$ python3 -q
>>> import numpy as np
>>> from numpy import linalg as LA
>>> np.set_printoptions(suppress=True, linewidth=200)
>>> rd = lambda a: np.round(a, 2) + 0
>>> M = np.diag(np.array([-3, 5, 4, -3]))
>>> print(M)
[[-3  0  0  0]
 [ 0  5  0  0]
 [ 0  0  4  0]
 [ 0  0  0 -3]]
>>> print(np.allclose(M, M.T))
True
>>> print(np.trace(M))
3
>>> print(np.allclose(M @ M.T, M.T @ M))
True
>>> print((M + M.T) / 2)
[[-3.  0.  0.  0.]
 [ 0.  5.  0.  0.]
 [ 0.  0.  4.  0.]
 [ 0.  0.  0. -3.]]
>>> print(rd(np.sort(np.abs(LA.eigvals(M)))))
[3. 3. 4. 5.]
>>> print((M - M.T) / 2)
[[0. 0. 0. 0.]
 [0. 0. 0. 0.]
 [0. 0. 0. 0.]
 [0. 0. 0. 0.]]
>>> print(rd(np.abs(LA.eigvals(M)).max()))
5.0
>>> print(M @ M)
[[ 9  0  0  0]
 [ 0 25  0  0]
 [ 0  0 16  0]
 [ 0  0  0  9]]
>>> rng = np.random.default_rng(19242)
>>> labels = rng.permutation(4)
>>> print(labels)
[0 3 2 1]
>>> B = M[labels][:, labels]
>>> print(rd(np.sort(np.abs(LA.eigvals(B)))))
[3. 3. 4. 5.]
>>> print(B)
[[-3  0  0  0]
 [ 0 -3  0  0]
 [ 0  0  4  0]
 [ 0  0  0  5]]
>>> print(rd(LA.det(B)), rd(LA.det(M[labels])))
180.0 -180.0
>>> print(np.trace(B))
3
>>> print(np.allclose(B, M))
False
>>> w, evecs = LA.eigh(B)
>>> print(evecs.T @ B @ evecs)
[[-3.  0.  0.  0.]
 [ 0. -3.  0.  0.]
 [ 0.  0.  4.  0.]
 [ 0.  0.  0.  5.]]
>>> print(np.unique(w.round(6) + 0, return_counts=True)[1])
[2 1 1]
>>> print((w > 1e-8).sum(), (w < -1e-8).sum())
2 2
>>> print(np.abs(evecs[:, -1]).round(6).argmax())
3
>>> print(rd(LA.svd(B, compute_uv=False)))
[5. 4. 3. 3.]
>>> print(rd(LA.eigvalsh(B @ B)))
[ 9.  9. 16. 25.]
>>> w, evecs = LA.eigh(M)
>>> x0 = np.array([1, 0, 0, 5])
>>> print(evecs * np.abs(w) @ evecs.T)
[[3. 0. 0. 0.]
 [0. 5. 0. 0.]
 [0. 0. 4. 0.]
 [0. 0. 0. 3.]]
>>> print((np.sign(evecs[:, -1].round(6)) == np.sign(evecs[0, -1].round(6))).astype(int))
[1 0 1 1]
>>> print(np.abs(M).sum(axis=1).max(), np.abs(w).max())
5 5.0
>>> print(x0 @ M @ x0 / (x0 @ x0), w[0], w[-1])
-3.0 -3.0 5.0
>>> print(rd(np.sort(LA.eigvals(M).real)))
[-3. -3.  4.  5.]
>>> print(np.flatnonzero(LA.matrix_power((M != 0) + (M.T != 0) + np.eye(4), 4)[3]))
[3]
>>> print(M @ M)
[[ 9  0  0  0]
 [ 0 25  0  0]
 [ 0  0 16  0]
 [ 0  0  0  9]]
>>> print((LA.matrix_power((M != 0) + (M.T != 0) + np.eye(4), 4) > 0).astype(int))
[[1 0 0 0]
 [0 1 0 0]
 [0 0 1 0]
 [0 0 0 1]]
>>> print((M != 0).astype(int))
[[1 0 0 0]
 [0 1 0 0]
 [0 0 1 0]
 [0 0 0 1]]
>>> m1 = np.load("arr.npy")
>>> print(m1)
[[0 1 3]
 [2 2 3]
 [3 1 2]]
>>> Uu, sigma, Vh = LA.svd(m1, full_matrices=False)
>>> print(rd(Uu.T @ Uu))
[[1. 0. 0.]
 [0. 1. 0.]
 [0. 0. 1.]]
>>> print(rd(Vh @ Vh.T))
[[1. 0. 0.]
 [0. 1. 0.]
 [0. 0. 1.]]
>>> print(rd(sigma / sigma[0]))
[1.   0.36 0.09]
>>> print(rd(np.abs(Vh[0])))
[0.52 0.4  0.76]
>>> print(rd(np.sqrt((sigma ** 2).sum())), rd(LA.norm(m1)))
6.4 6.4
>>> hat = np.triu(np.array([[1, 3, 1], [3, 1, 1], [3, 5, 1]]), 1) + np.eye(3)
>>> B = hat @ m1 @ LA.inv(hat)
>>> print(LA.matrix_rank(B))
3
>>> print(rd(np.poly(B)))
[  1.  -4. -10.   7.]
>>> K = 4 * np.eye(6) + np.ones((6, 6))
>>> print(K)
[[5. 1. 1. 1. 1. 1.]
 [1. 5. 1. 1. 1. 1.]
 [1. 1. 5. 1. 1. 1.]
 [1. 1. 1. 5. 1. 1.]
 [1. 1. 1. 1. 5. 1.]
 [1. 1. 1. 1. 1. 5.]]
>>> B = np.array([[0, 0, 1], [0, 0, 1], [0, 2, 2], [2, 0, 0], [1, 0, 2], [0, 2, 2]])
>>> print(np.einsum("ik,kj->ij", K, B))
[[ 3.  4. 12.]
 [ 3.  4. 12.]
 [ 3. 12. 16.]
 [11.  4.  8.]
 [ 7.  4. 16.]
 [ 3. 12. 16.]]
>>> print(K @ B)
[[ 3.  4. 12.]
 [ 3.  4. 12.]
 [ 3. 12. 16.]
 [11.  4.  8.]
 [ 7.  4. 16.]
 [ 3. 12. 16.]]
>>> print(LA.matrix_rank(K @ B))
3
>>> B = K[0, 0] * K[1:] - np.outer(K[1:, 0], K[0])
>>> print(B)
[[ 0. 24.  4.  4.  4.  4.]
 [ 0.  4. 24.  4.  4.  4.]
 [ 0.  4.  4. 24.  4.  4.]
 [ 0.  4.  4.  4. 24.  4.]
 [ 0.  4.  4.  4.  4. 24.]]
>>> print(K[:, 0] / K[0, 0])
[1.  0.2 0.2 0.2 0.2 0.2]
>>> print(np.flatnonzero(~B.round(6).any(axis=1)))
[]
>>> A = np.array([[-0.4, -0.9, 1.2, 0.2, 1.3, 1.8, -1.7, -0.9, 0.2],
...     [-0.2, 0.5, 1.6, 0.3, 0.0, 0.2, 0.1, -0.5, 0.0],
...     [-1.1, 2.9, 0.2, 1.4, -0.7, 0.6, 0.0, 0.0, 0.9],
...     [2.0, 0.1, -1.8, -1.5, 0.4, -0.6, -0.4, -2.5, 0.8]])
>>> A[0] = A[3] + 0.02 * rng.normal(size=9)
>>> print(rd(A))
[[ 2.04  0.11 -1.79 -1.53  0.4  -0.6  -0.4  -2.5   0.8 ]
 [-0.2   0.5   1.6   0.3   0.    0.2   0.1  -0.5   0.  ]
 [-1.1   2.9   0.2   1.4  -0.7   0.6   0.    0.    0.9 ]
 [ 2.    0.1  -1.8  -1.5   0.4  -0.6  -0.4  -2.5   0.8 ]]
>>> Uu, sigma, Vh = LA.svd(A)
>>> print(rd(sigma))
[6.04 3.45 1.57 0.03]
>>> print(np.argmax(sigma[:-1] / (sigma[1:] + 1e-6)) + 1)
3
>>> B = Uu[:, :3] @ np.diag(sigma[:3]) @ Vh[:3]
>>> print(rd(np.abs(A - B).max()))
0.01
>>> print(LA.matrix_rank(B))
3
>>> print(rd(B))
[[ 2.03  0.1  -1.79 -1.52  0.4  -0.6  -0.4  -2.51  0.8 ]
 [-0.2   0.5   1.6   0.3   0.    0.2   0.1  -0.5   0.  ]
 [-1.1   2.9   0.2   1.4  -0.7   0.6   0.    0.    0.9 ]
 [ 2.01  0.11 -1.8  -1.51  0.4  -0.6  -0.4  -2.49  0.8 ]]
>>> print(rd(LA.norm(A - B, 2)), rd(sigma[3]))
0.03 0.03
>>> print(LA.matrix_rank(A, rtol=0.05))
3
>>> print(rd(LA.norm(A - B) / LA.norm(A)))
0.0
>>> th = np.radians(36)
>>> r_ = np.eye(9)
>>> r_[8, 8] = r_[1, 1] = np.cos(th)
>>> r_[8, 1], r_[1, 8] = -np.sin(th), np.sin(th)
>>> print(rd(r_))
[[ 1.    0.    0.    0.    0.    0.    0.    0.    0.  ]
 [ 0.    0.81  0.    0.    0.    0.    0.    0.    0.59]
 [ 0.    0.    1.    0.    0.    0.    0.    0.    0.  ]
 [ 0.    0.    0.    1.    0.    0.    0.    0.    0.  ]
 [ 0.    0.    0.    0.    1.    0.    0.    0.    0.  ]
 [ 0.    0.    0.    0.    0.    1.    0.    0.    0.  ]
 [ 0.    0.    0.    0.    0.    0.    1.    0.    0.  ]
 [ 0.    0.    0.    0.    0.    0.    0.    1.    0.  ]
 [ 0.   -0.59  0.    0.    0.    0.    0.    0.    0.81]]
>>> B = A @ r_.T
>>> print(rd(B))
[[ 2.04  0.56 -1.79 -1.53  0.4  -0.6  -0.4  -2.5   0.58]
 [-0.2   0.4   1.6   0.3   0.    0.2   0.1  -0.5  -0.29]
 [-1.1   2.88  0.2   1.4  -0.7   0.6   0.    0.   -0.98]
 [ 2.    0.55 -1.8  -1.5   0.4  -0.6  -0.4  -2.5   0.59]]
>>> print(np.allclose(LA.norm(A, axis=1), LA.norm(B, axis=1)))
True
>>> print(np.allclose(A @ A.T, B @ B.T))
True
>>> print(rd(LA.norm(A, "nuc")))
11.09
>>> print(rd(LA.norm(A, axis=1)))
[4.15 1.8  3.64 4.13]
>>> print(rd(LA.norm(A[1], 1)), rd(LA.norm(A[1], np.inf)))
3.4 1.6
>>> print(LA.norm(A, axis=1).argmax())
0
>>> print(rd(LA.norm(A) ** 2 / LA.norm(A, 2) ** 2))
1.39
>>> print(rd(LA.norm(A, axis=0)))
[3.06 2.95 3.   2.58 0.9  1.06 0.58 3.57 1.44]
>>> data = 0.7 ** np.abs(np.subtract.outer(np.arange(4), np.arange(4)))
>>> print(rd(data))
[[1.   0.7  0.49 0.34]
 [0.7  1.   0.7  0.49]
 [0.49 0.7  1.   0.7 ]
 [0.34 0.49 0.7  1.  ]]
>>> th = np.radians(90)
>>> r_ = np.eye(4)
>>> r_[1, 1] = r_[2, 2] = np.cos(th)
>>> r_[1, 2], r_[2, 1] = -np.sin(th), np.sin(th)
>>> print(rd(r_))
[[ 1.  0.  0.  0.]
 [ 0.  0. -1.  0.]
 [ 0.  1.  0.  0.]
 [ 0.  0.  0.  1.]]
>>> B = data @ r_.T
>>> print(rd(LA.svd(data, compute_uv=False)), rd(LA.svd(B, compute_uv=False)))
[2.72 0.75 0.32 0.2 ] [2.72 0.75 0.32 0.2 ]
>>> print(rd(B))
[[ 1.   -0.49  0.7   0.34]
 [ 0.7  -0.7   1.    0.49]
 [ 0.49 -1.    0.7   0.7 ]
 [ 0.34 -0.7   0.49  1.  ]]
>>> print(rd(LA.det(r_)), np.trace(r_))
1.0 2.0
>>> print(rd(np.abs(B - data).max(axis=0)))
[0.  1.7 0.3 0. ]
>>> print(np.allclose(data @ data.T, B @ B.T))
True
>>> B = data / LA.norm(data, axis=1, keepdims=True)
>>> C2 = B @ B.T
>>> print((np.abs(C2) > 0.9).astype(int))
[[1 1 0 0]
 [1 1 1 0]
 [0 1 1 1]
 [0 0 1 1]]
>>> print(rd(C2[0]))
[1.   0.94 0.84 0.74]
>>> print(rd(C2))
[[1.   0.94 0.84 0.74]
 [0.94 1.   0.94 0.84]
 [0.84 0.94 1.   0.94]
 [0.74 0.84 0.94 1.  ]]
>>> F = np.loadtxt("x.csv", delimiter=",")
>>> print(F)
[[  0.7  -0.9   0.8   0.4  -0.3]
 [  1.4   0.8   1.   -0.6  -1.4]
 [  1.4  -0.5   0.   -0.8  -1.4]
 [ -0.2   0.2   1.3  -1.    0.2]
 [  1.    0.   -0.2  -1.3  -0.3]
 [  0.2   1.4   0.8  -1.4  -0.3]
 [ -0.5   1.4  -0.8   1.5  -0.4]
 [ -0.6  -0.2  -0.4  -0.3  -0.4]
 [ -0.5  -0.6  -1.5  -0.3  -0.4]
 [  0.1  -3.    1.    0.5  -0.3]
 [ -0.7  -1.   -1.2   1.3   0.9]
 [  0.5   0.2   1.3  -0.7  -1.5]
 [  0.4  -0.6  -0.6   1.1  -1.4]
 [  0.6   0.4   1.5   0.2  -1.3]
 [  1.3  -1.1  -0.1   2.6  -1.1]
 [  1.1   0.3  -1.9  -0.7   0.5]
 [ -0.1   0.3   0.2   0.1   0.5]
 [  0.5   1.8  -1.    0.    0.7]
 [  0.9   0.3  -2.2   0.5  -1. ]
 [ -1.   -1.4  -0.3  -1.1   0.2]
 [ -0.4   1.2   0.   -1.1  -0.4]
 [ -0.4  -0.5  -0.1   0.4   1. ]
 [  1.5   1.5   0.5  -1.1   0.1]
 [ -1.2   0.9   0.7   1.2   0.4]
 [ -1.1   0.1  -0.8  -2.2   2.1]
 [  0.   -0.3   1.1   0.    0.1]
 [  0.3   0.7  -0.2   1.3   0.4]
 [ -1.    1.1  -0.5  -2.4   0.2]
 [  0.8   2.3  -0.1  -1.2   1.5]
 [ 32.   -6.  -52.    6.   12. ]
 [ -0.2   0.3   0.5   0.3  -1.2]
 [ -1.   -2.1   0.    1.1  -0.3]
 [ -1.    1.8   1.2  -0.3  -1.9]]
>>> labels = F[:, 2] > np.median(F[:, 2])
>>> r0 = F[labels].mean(axis=0) - F[~labels].mean(axis=0)
>>> print(labels.astype(int))
[1 1 1 1 0 1 0 0 0 1 0 1 0 1 0 0 1 0 0 0 1 0 1 1 0 1 0 0 0 0 1 1 1]
>>> print(rd(r0))
[-1.77  0.34  4.5  -0.51 -1.42]
>>> print(np.argsort(-np.abs(r0).round(6), kind="stable"))
[2 0 4 3 1]
>>> print(rd((((F - F.mean(axis=0)) @ r0 > 0) == labels).mean()))
0.58
>>> print(((F - F.mean(axis=0)) @ r0 > 0).astype(int))
[1 1 1 1 1 1 1 1 1 1 1 1 1 1 1 0 1 1 0 1 1 1 1 1 1 1 1 1 1 0 1 1 1]
>>> x0 = np.array([-3, -1, -1, 2, 1])
>>> y = F @ x0
>>> print(rd(LA.lstsq(F, y)[0]))
[-3. -1. -1.  2.  1.]
>>> print(rd(y))
[ -1.5  -8.6  -6.7  -2.7  -5.7  -5.9   3.5   1.4   2.6   2.4   7.8  -5.9   0.8  -4.6   1.4  -2.6   0.5  -1.6  -0.8   2.7  -2.6   3.6  -8.6   4.8   1.7  -0.7   1.6  -2.2  -5.5 -14.   -0.8   7.   -2.5]
>>> y = y + 0.02 * rng.normal(size=33)
>>> print(rd(y))
[ -1.52  -8.58  -6.71  -2.73  -5.7   -5.89   3.49   1.41   2.61   2.42   7.8   -5.92   0.8   -4.6    1.39  -2.55   0.49  -1.6   -0.82   2.71  -2.58   3.6   -8.6    4.8    1.69  -0.69   1.57  -2.19
  -5.48 -14.02  -0.77   6.99  -2.52]
>>> b, *_ = LA.lstsq(F, y)
>>> print([round(float(LA.norm(LA.solve(F.T @ F + lam * np.eye(5), F.T @ y))), 2) for lam in (0, 1, 10, 100)])
[4.0, 3.88, 3.09, 1.1]
>>> arr = np.loadtxt("w.csv", delimiter=",")
>>> print(arr)
[[ 95.   8. -32. -11. -49.  20.  37. -14.  42.]
 [  8.  20.  -8. -10. -15.   6.  -4.  -5.   0.]
 [-32.  -8.  51. -10.  58.  -2.   6. -13. -55.]
 [-11. -10. -10.  54.  -3.  32.  23.  -8.   0.]
 [-49. -15.  58.  -3.  72. -11.   0.  -1. -64.]
 [ 20.   6.  -2.  32. -11.  60.  46. -51.  -6.]
 [ 37.  -4.   6.  23.   0.  46.  51. -39.  -8.]
 [-14.  -5. -13.  -8.  -1. -51. -39.  60.  13.]
 [ 42.   0. -55.   0. -64.  -6.  -8.  13.  71.]]
>>> print(rd(LA.norm(arr, 2) / LA.norm(arr)))
0.77
